$ ipython --no-banner

In [1]: import numpy as np

In [2]: np.set_printoptions(precision=2, suppress=True, linewidth=140)

In [3]: mat = np.load("layer2.npy")

In [4]: mat
Out[4]: 
array([[ 0.31,  0.16, -0.13, -0.27, -0.31],
       [ 0.16,  0.09, -0.07, -0.14, -0.16],
       [-0.13, -0.07,  0.05,  0.11,  0.13],
       [-0.27, -0.14,  0.11,  0.24,  0.27],
       [-0.31, -0.16,  0.13,  0.27,  0.31]])

In [5]: np.linalg.cond(mat) > 100
Out[5]: np.True_

In [6]: round(float(np.linalg.norm(mat, 2) / np.linalg.norm(mat)), 2)
Out[6]: 1.0

In [7]: np.argsort(-np.linalg.norm(mat, axis=0).round(6), kind="stable")[:3]
Out[7]: array([0, 4, 3])

In [8]: rng = np.random.default_rng(63)

In [9]: labels = rng.permutation(5)

In [10]: labels
Out[10]: array([2, 4, 3, 1, 0])

In [11]: B = mat[labels][:, labels]

In [12]: np.diag(B)
Out[12]: array([0.05, 0.31, 0.24, 0.09, 0.31])

In [13]: round(float(np.linalg.det(B)), 2), np.round(np.linalg.det(mat[labels]), 2)
Out[13]: (0.0, np.float64(0.0))

In [14]: np.round(np.sort(np.abs(np.linalg.eigvals(B))), 2) + 0
Out[14]: array([0., 0., 0., 0., 1.])

In [15]: np.allclose(B, mat)
Out[15]: False

In [16]: B
Out[16]: 
array([[ 0.05,  0.13,  0.11, -0.07, -0.13],
       [ 0.13,  0.31,  0.27, -0.16, -0.31],
       [ 0.11,  0.27,  0.24, -0.14, -0.27],
       [-0.07, -0.16, -0.14,  0.09,  0.16],
       [-0.13, -0.31, -0.27,  0.16,  0.31]])

In [17]: (mat + mat.T) / 2
Out[17]: 
array([[ 0.31,  0.16, -0.13, -0.27, -0.31],
       [ 0.16,  0.09, -0.07, -0.14, -0.16],
       [-0.13, -0.07,  0.05,  0.11,  0.13],
       [-0.27, -0.14,  0.11,  0.24,  0.27],
       [-0.31, -0.16,  0.13,  0.27,  0.31]])

In [18]: np.allclose(mat, mat.T)
Out[18]: True

In [19]: np.allclose(mat @ mat.T, mat.T @ mat)
Out[19]: True

In [20]: mat @ np.linalg.pinv(mat) @ mat
Out[20]: 
array([[ 0.31,  0.16, -0.13, -0.27, -0.31],
       [ 0.16,  0.09, -0.07, -0.14, -0.16],
       [-0.13, -0.07,  0.05,  0.11,  0.13],
       [-0.27, -0.14,  0.11,  0.24,  0.27],
       [-0.31, -0.16,  0.13,  0.27,  0.31]])

In [21]: np.unique(mat.round(6), axis=0).shape
Out[21]: (5, 5)

In [22]: np.linalg.lstsq(mat[:-1].T, mat[-1])[2]
Out[22]: np.int32(1)

In [23]: left, sv, Vt = np.linalg.svd(mat)

In [24]: vecs = Vt[:(sv > 1e-8).sum()]

In [25]: x0 = mat[3] + 3 * mat[1] + rng.integers(2) * np.eye(5)[4]

In [26]: x0
Out[26]: array([ 0.22,  0.12, -0.09, -0.19,  0.78])

In [27]: np.linalg.matrix_rank(np.vstack([mat, x0]))
Out[27]: np.int64(2)

In [28]: round(float(np.linalg.norm(x0 - vecs.T @ vecs @ x0)), 2)
Out[28]: 0.83

In [29]: A = np.load("out11.npy")

In [30]: A
Out[30]: 
array([[ 12,   5,   6,   9,   5],
       [ -4,   2,  -2,   2,  -7],
       [-14,  -3,  -7,  -5,   0]])

In [31]: x0 = np.array([2, 1, 1, 3, 1])

In [32]: A @ np.eye(5)[3]
Out[32]: array([ 9.,  2., -5.])

In [33]: A @ x0
Out[33]: array([ 67,  -9, -53])

In [34]: (A * x0).sum(axis=1)
Out[34]: array([ 67,  -9, -53])

In [35]: A @ (2 * x0)
Out[35]: array([ 134,  -18, -106])

In [36]: np.einsum("ij,j->i", A, x0)
Out[36]: array([ 67,  -9, -53])

In [37]: A * x0
Out[37]: 
array([[ 24,   5,   6,  27,   5],
       [ -8,   2,  -2,   6,  -7],
       [-28,  -3,  -7, -15,   0]])

In [38]: np.sign((A @ x0).round(6))
Out[38]: array([ 1, -1, -1])

In [39]: B = np.array([[4, -1, 0], [1, -4, -4]])

In [40]: basis = np.kron(B, A)

In [41]: basis.shape
Out[41]: (6, 15)

In [42]: F = np.loadtxt("w.csv", delimiter=",")

In [43]: F
Out[43]: 
array([[ 0.33,  0.67, -0.67],
       [ 0.67,  0.33,  0.67],
       [-0.67,  0.67,  0.33]])

In [44]: B = np.array([[-5, -9], [5, -7], [-9, 7], [6, -3], [8, 9]])

In [45]: np.linalg.matrix_rank(mat @ B)
Out[45]: np.int64(1)

In [46]: np.vstack([mat, B.T]).shape
Out[46]: (7, 5)

In [47]: np.linalg.matrix_rank(np.vstack([mat, B.T]))
Out[47]: np.int64(3)

In [48]: B.T @ mat.T
Out[48]: 
array([[-3.7 , -1.96,  1.52,  3.26,  3.7 ],
       [-6.8 , -3.6 ,  2.8 ,  6.  ,  6.8 ]])

In [49]: x0 = np.array([0, 2, 1])

In [50]: h = np.maximum(F @ x0, 0)

In [51]: np.maximum(F @ x0, 0) - np.maximum(-F @ x0, 0)
Out[51]: array([0.67, 1.33, 1.67])

In [52]: labels = rng.permutation(3)

In [53]: labels
Out[53]: array([1, 2, 0])

In [54]: B = F[labels][:, labels]

In [55]: B
Out[55]: 
array([[ 0.33,  0.67,  0.67],
       [ 0.67,  0.33, -0.67],
       [ 0.67, -0.67,  0.33]])

In [56]: np.sort(np.abs(np.linalg.eigvals(B)))
Out[56]: array([1., 1., 1.])

In [57]: w, vecs = np.linalg.eig(F)

In [58]: np.sort(np.linalg.eigvals(F.T))
Out[58]: array([-1.,  1.,  1.])

In [59]: np.round(F @ vecs[:, 0] - w[0] * vecs[:, 0], 2) + 0
Out[59]: array([0., 0., 0.])

In [60]: np.sort(np.linalg.eigvals(F @ F))
Out[60]: array([1., 1., 1.])

In [61]: np.sort(np.linalg.eigvals(np.linalg.inv(F)))
Out[61]: array([-1.,  1.,  1.])

In [62]: np.prod(w)
Out[62]: np.float64(-1.0)

In [63]: B = np.array([[1, 2, 3], [2, 0, 0]])

In [64]: basis = np.kron(B, F)

In [65]: basis
Out[65]: 
array([[ 0.33,  0.67, -0.67,  0.67,  1.33, -1.33,  1.  ,  2.  , -2.  ],
       [ 0.67,  0.33,  0.67,  1.33,  0.67,  1.33,  2.  ,  1.  ,  2.  ],
       [-0.67,  0.67,  0.33, -1.33,  1.33,  0.67, -2.  ,  2.  ,  1.  ],
       [ 0.67,  1.33, -1.33,  0.  ,  0.  , -0.  ,  0.  ,  0.  , -0.  ],
       [ 1.33,  0.67,  1.33,  0.  ,  0.  ,  0.  ,  0.  ,  0.  ,  0.  ],
       [-1.33,  1.33,  0.67, -0.  ,  0.  ,  0.  , -0.  ,  0.  ,  0.  ]])

In [66]: np.round(np.linalg.norm(basis, 2), 2), round(np.linalg.norm(B, 2) * np.linalg.norm(F, 2), 2)
Out[66]: (np.float64(3.79), np.float64(3.79))

In [67]: np.linalg.matrix_rank(basis)
Out[67]: np.int64(6)

In [68]: W0 = np.loadtxt("data.csv", delimiter=",")

In [69]: W0
Out[69]: 
array([[ 0.4 ,  0.26, -0.17, -0.23,  0.31],
       [ 0.26,  0.7 , -0.32,  0.08, -0.2 ],
       [-0.17, -0.32,  0.17, -0.1 , -0.05],
       [-0.23,  0.08, -0.1 ,  0.91,  0.11],
       [ 0.31, -0.2 , -0.05,  0.11,  0.82]])

In [70]: u = np.array([1, 1, 3])

In [71]: np.cross(W0[1, :3], W0[0, :3])
Out[71]: array([-0.04, -0.08, -0.21])

In [72]: np.polyval(u, W0[1])
Out[72]: array([3.32, 4.18, 2.78, 3.09, 2.84])

In [73]: np.correlate(W0[1], W0[0], "full")
Out[73]: array([ 0.08,  0.15, -0.3 ,  0.05,  0.26,  0.23, -0.07, -0.02, -0.08])

In [74]: B = np.array([[0, -3], [-1, -3]])

In [75]: basis = np.kron(B, W0)

In [76]: basis.shape
Out[76]: (10, 10)

In [77]: round(np.linalg.norm(basis, 2), 2), np.round(np.linalg.norm(B, 2) * np.linalg.norm(W0, 2), 2)
Out[77]: (np.float64(4.3), np.float64(4.3))

In [78]: np.linalg.matrix_rank(basis)
Out[78]: np.int64(6)

In [79]: M = np.load("m.npy")

In [80]: M
Out[80]: 
array([[ 1,  1,  0,  0],
       [-1, -2,  0,  0],
       [ 0,  0,  1,  1],
       [ 0,  0, -1, -2]])

In [81]: round(float(np.linalg.norm(mat)), 2)
Out[81]: 1.0

In [82]: np.round(np.linalg.svd(mat, compute_uv=False), 2) + 0
Out[82]: array([1., 0., 0., 0., 0.])

In [83]: np.linalg.matrix_rank(mat)
Out[83]: np.int64(1)

In [84]: mat - mat[0]
Out[84]: 
array([[ 0.  ,  0.  ,  0.  ,  0.  ,  0.  ],
       [-0.15, -0.08,  0.06,  0.13,  0.15],
       [-0.44, -0.23,  0.18,  0.39,  0.44],
       [-0.58, -0.31,  0.24,  0.51,  0.58],
       [-0.62, -0.33,  0.26,  0.55,  0.62]])

In [85]: (M + M.T) / 2
Out[85]: 
array([[ 1.,  0.,  0.,  0.],
       [ 0., -2.,  0.,  0.],
       [ 0.,  0.,  1.,  0.],
       [ 0.,  0.,  0., -2.]])

In [86]: np.round(np.abs(np.linalg.eigvals(M)).max(), 2)
Out[86]: np.float64(1.62)

In [87]: round(float(np.linalg.det(M)), 2)
Out[87]: 1.0

In [88]: np.allclose(M, M.T)
Out[88]: False

In [89]: rk = np.linalg.matrix_rank(mat)

In [90]: rk
Out[90]: np.int64(1)

In [91]: ns = np.linalg.svd(mat)[2][rk:].T

In [92]: ns.shape
Out[92]: (5, 4)

In [93]: [int(np.linalg.matrix_rank(mat[:i])) for i in range(1, len(mat) + 1)]
Out[93]: [1, 1, 1, 1, 1]

In [94]: np.allclose(mat @ ns, 0)
Out[94]: True

In [95]: ns @ ns.T
Out[95]: 
array([[ 0.69, -0.16,  0.13,  0.27,  0.31],
       [-0.16,  0.91,  0.07,  0.14,  0.16],
       [ 0.13,  0.07,  0.95, -0.11, -0.13],
       [ 0.27,  0.14, -0.11,  0.76, -0.27],
       [ 0.31,  0.16, -0.13, -0.27,  0.69]])

In [96]: np.flatnonzero(np.linalg.matrix_power((M != 0) + (M.T != 0) + np.eye(4), 4)[1])
Out[96]: array([0, 1])

In [97]: np.sort(np.linalg.eigvals(M).real)
Out[97]: array([-1.62, -1.62,  0.62,  0.62])

In [98]: (M != 0).astype(int)
Out[98]: 
array([[1, 1, 0, 0],
       [1, 1, 0, 0],
       [0, 0, 1, 1],
       [0, 0, 1, 1]])

In [99]: B = np.array([[0, 1, -2, -1, 1, 0], [-2, -1, -1, -2, -2, -2]])

In [100]: K = B.T @ B

In [101]: K
Out[101]: 
array([[ 4,  2,  2,  4,  4,  4],
       [ 2,  2, -1,  1,  3,  2],
       [ 2, -1,  5,  4,  0,  2],
       [ 4,  1,  4,  5,  3,  4],
       [ 4,  3,  0,  3,  5,  4],
       [ 4,  2,  2,  4,  4,  4]])

In [102]: np.round(np.sort(np.abs(np.linalg.eigvals(K))), 2) + 0
Out[102]: array([ 0.  ,  0.  ,  0.  ,  0.  ,  6.91, 18.09])

In [103]: round(float(np.linalg.det(K)), 2)
Out[103]: 0.0

In [104]: np.trace(K)
Out[104]: np.int64(25)

In [105]: np.allclose(K @ K.T, K.T @ K)
Out[105]: True

In [106]: np.round(np.abs(np.linalg.eigvals(K)).max(), 2)
Out[106]: np.float64(18.09)

In [107]: np.allclose(K, K.T)
Out[107]: True

In [108]: np.unique(K.round(6), axis=0).shape
Out[108]: (5, 6)

In [109]: np.round(K @ np.linalg.pinv(K) @ K, 2) + 0
Out[109]: 
array([[ 4.,  2.,  2.,  4.,  4.,  4.],
       [ 2.,  2., -1.,  1.,  3.,  2.],
       [ 2., -1.,  5.,  4.,  0.,  2.],
       [ 4.,  1.,  4.,  5.,  3.,  4.],
       [ 4.,  3.,  0.,  3.,  5.,  4.],
       [ 4.,  2.,  2.,  4.,  4.,  4.]])

In [110]: np.linalg.lstsq(K[:-1].T, K[-1])[2]
Out[110]: np.int32(2)

In [111]: w, vecs = np.linalg.eigh(K)

In [112]: (w > 1e-8).sum(), (w < -1e-8).sum()
Out[112]: (np.int64(2), np.int64(0))

In [113]: w.round(2) + 0
Out[113]: array([ 0.  ,  0.  ,  0.  ,  0.  ,  6.91, 18.09])

In [114]: np.round(vecs.T @ vecs, 2) + 0
Out[114]: 
array([[1., 0., 0., 0., 0., 0.],
       [0., 1., 0., 0., 0., 0.],
       [0., 0., 1., 0., 0., 0.],
       [0., 0., 0., 1., 0., 0.],
       [0., 0., 0., 0., 1., 0.],
       [0., 0., 0., 0., 0., 1.]])

In [115]: np.abs(vecs[:, -1]).round(6).argmax()
Out[115]: np.int64(3)

In [116]: round(float(w.sum()), 2), np.trace(K)
Out[116]: (25.0, np.int64(25))

In [117]: w, vecs = np.linalg.eigh(K)

In [118]: x0 = np.array([0, 2, 2, 5, -4, -5])

In [119]: (np.sign(vecs[:, -1].round(6)) == np.sign(vecs[0, -1].round(6))).astype(int)
Out[119]: array([1, 1, 1, 1, 1, 1])

In [120]: np.round(vecs * np.abs(w) @ vecs.T, 2) + 0
Out[120]: 
array([[ 4.,  2.,  2.,  4.,  4.,  4.],
       [ 2.,  2., -1.,  1.,  3.,  2.],
       [ 2., -1.,  5.,  4.,  0.,  2.],
       [ 4.,  1.,  4.,  5.,  3.,  4.],
       [ 4.,  3.,  0.,  3.,  5.,  4.],
       [ 4.,  2.,  2.,  4.,  4.,  4.]])

In [121]: np.abs(K).sum(axis=1).max(), np.round(np.abs(w).max(), 2)
Out[121]: (np.int64(21), np.float64(18.09))

In [122]: np.round(np.linalg.eigvalsh(K[1:, 1:]), 2) + 0
Out[122]: array([ 0.  ,  0.  ,  0.  ,  6.86, 14.14])

In [123]: round(x0 @ K @ x0 / (x0 @ x0), 2), round(float(w[0]), 2), round(w[-1], 2)
Out[123]: (np.float64(1.85), -0.0, np.float64(18.09))

In [124]: left, sv, Vt = np.linalg.svd(K)

In [125]: vecs = Vt[:(sv > 1e-8).sum()]

In [126]: x0 = K[0] + -1 * K[4] + rng.integers(2) * np.eye(6)[3]

In [127]: x0
Out[127]: array([ 0., -1.,  2.,  2., -1.,  0.])

In [128]: np.allclose(vecs.T @ vecs @ x0, x0)
Out[128]: False

In [129]: E = np.load("x.npy")

In [130]: E
Out[130]: 
array([[-20.81,  -2.48, -15.39],
       [-21.02,  -2.45, -15.25],
       [-21.27,  -2.05, -16.5 ],
       [-20.37,  -2.73, -13.77],
       [-20.57,  -2.74, -16.68],
       [-20.4 ,  -3.02, -13.82],
       [-20.03,  -2.5 , -15.11],
       [-20.67,  -4.06, -14.72],
       [-20.06,  -2.89, -14.53],
       [-20.5 ,  -2.59, -13.81],
       [-20.83,  -4.05, -15.65],
       [-22.28,  -2.04, -16.57],
       [-21.33,  -1.42, -15.61],
       [-20.36,  -3.79, -15.47],
       [-20.29,  -0.73, -14.81],
       [-22.26,  -4.75, -15.2 ],
       [-20.93,  -1.37, -15.6 ],
       [-20.68,  -3.69, -13.79],
       [-20.44,  -4.33, -15.53],
       [-19.75,  -1.98, -14.64],
       [-20.35,  -2.08, -15.1 ],
       [-22.33,  -1.92, -13.8 ],
       [-21.47,  -2.04, -12.99],
       [-21.09,  -4.52, -15.17],
       [-21.86,  -3.52, -15.04],
       [-21.57,  -3.92, -15.3 ],
       [-20.92,  -2.31, -14.06],
       [-20.22,  -2.45, -13.31]])

In [131]: cen = E - E.mean(axis=0)

In [132]: left, sv, Vt = np.linalg.svd(cen, full_matrices=False)

In [133]: sv
Out[133]: array([5.45, 4.97, 3.48])

In [134]: np.abs(Vt[0]).argmax()
Out[134]: np.int64(1)

In [135]: (np.sign(left[:, 0]) == np.sign(left[0, 0])).astype(int)
Out[135]: array([1, 1, 0, 1, 0, 1, 1, 0, 1, 1, 0, 0, 1, 0, 1, 0, 1, 0, 0, 1, 1, 1, 1, 0, 0, 0, 1, 1])

In [136]: np.abs(left[:, 0]).argmax()
Out[136]: np.int64(15)

In [137]: np.linalg.matrix_rank(cen)
Out[137]: np.int64(3)

In [138]: np.abs(Vt[-1])
Out[138]: array([0.96, 0.09, 0.25])
